In [1]: import numpy as np

In [2]: from numpy import linalg as LA

In [3]: np.set_printoptions(precision=2, suppress=True, linewidth=160, sign=" ")

In [4]: W0 = np.loadtxt("a.csv", delimiter=",")

In [5]: print(W0)
[[-4. -4.  4.]
 [-4. -4.  4.]
 [-6. -8.  9.]
 [ 0.  0.  0.]
 [-5.  1.  5.]
 [-5.  1.  5.]
 [ 0.  0.  0.]
 [ 0.  0.  0.]
 [ 0.  0.  0.]
 [ 0.  0.  0.]
 [-5.  1.  5.]
 [ 0.  0.  0.]
 [-5.  1.  5.]
 [-6. -8.  9.]
 [-2. -4.  5.]
 [ 0.  0.  0.]
 [-5.  1.  5.]
 [-5.  1.  5.]
 [ 0.  0.  0.]
 [-5.  1.  5.]
 [-7. -3. 10.]
 [-9. -3.  9.]
 [-4. -4.  4.]
 [-7. -3. 10.]
 [-5.  1.  5.]
 [-5.  1.  5.]]

In [6]: # rows 0 and 1 are equal

In [7]: labels = W0[:, 2] > np.median(W0[:, 2])

In [8]: f = W0[labels].mean(axis=0) - W0[~labels].mean(axis=0)

In [9]: print((((W0 - W0.mean(axis=0)) @ f > 0) == labels).mean())
0.5

In [10]: print(f)
[-4.19 -4.67  6.45]

In [11]: Xs = W0 - W0.mean(axis=0)

In [12]: left, sigma, vt = LA.svd(Xs, full_matrices=False)

In [13]: print(sigma ** 2 / (sigma ** 2).sum())
[ 0.78  0.21  0.01]

In [14]: print((np.sign(left[:, 0]) == np.sign(left[0, 0])).astype(int))
[ 1  1  1  0  1  1  0  0  0  0  1  0  1  1  1  0  1  1  0  1  1  1  1  1  1  1]

In [15]: print(LA.matrix_rank(Xs))
3

In [16]: print(np.abs(vt[0]).argmax())
2

In [17]: dist = LA.norm(W0[:, None] - W0[None], axis=-1)

In [18]: print(np.flatnonzero(dist[19] < dist.mean() / 2))
[  4   5  10  12  16  17  19  24  25]

In [19]: print(dist[:5, :5])
[[  0.     0.     6.71   6.93   5.2 ]
 [  0.     0.     6.71   6.93   5.2 ]
 [  6.71   6.71   0.    13.45   9.9 ]
 [  6.93   6.93  13.45   0.     7.14]
 [  5.2    5.2    9.9    7.14   0.  ]]

In [20]: print(np.unravel_index(dist.round(6).argmax(), dist.shape))
(np.int64(2), np.int64(3))

In [21]: print(dist[19].round(6).argsort(kind="stable")[:4])
[  4   5  10  12]

In [22]: print(LA.norm(W0 - W0.mean(axis=0), axis=1))
[ 2.8   2.8   8.64  5.67  2.75  2.75  5.67  5.67  5.67  5.67  2.75  5.67  2.75  8.64  3.31  5.67  2.75  2.75  5.67  2.75  6.95  7.43  2.8   6.95  2.75  2.75]
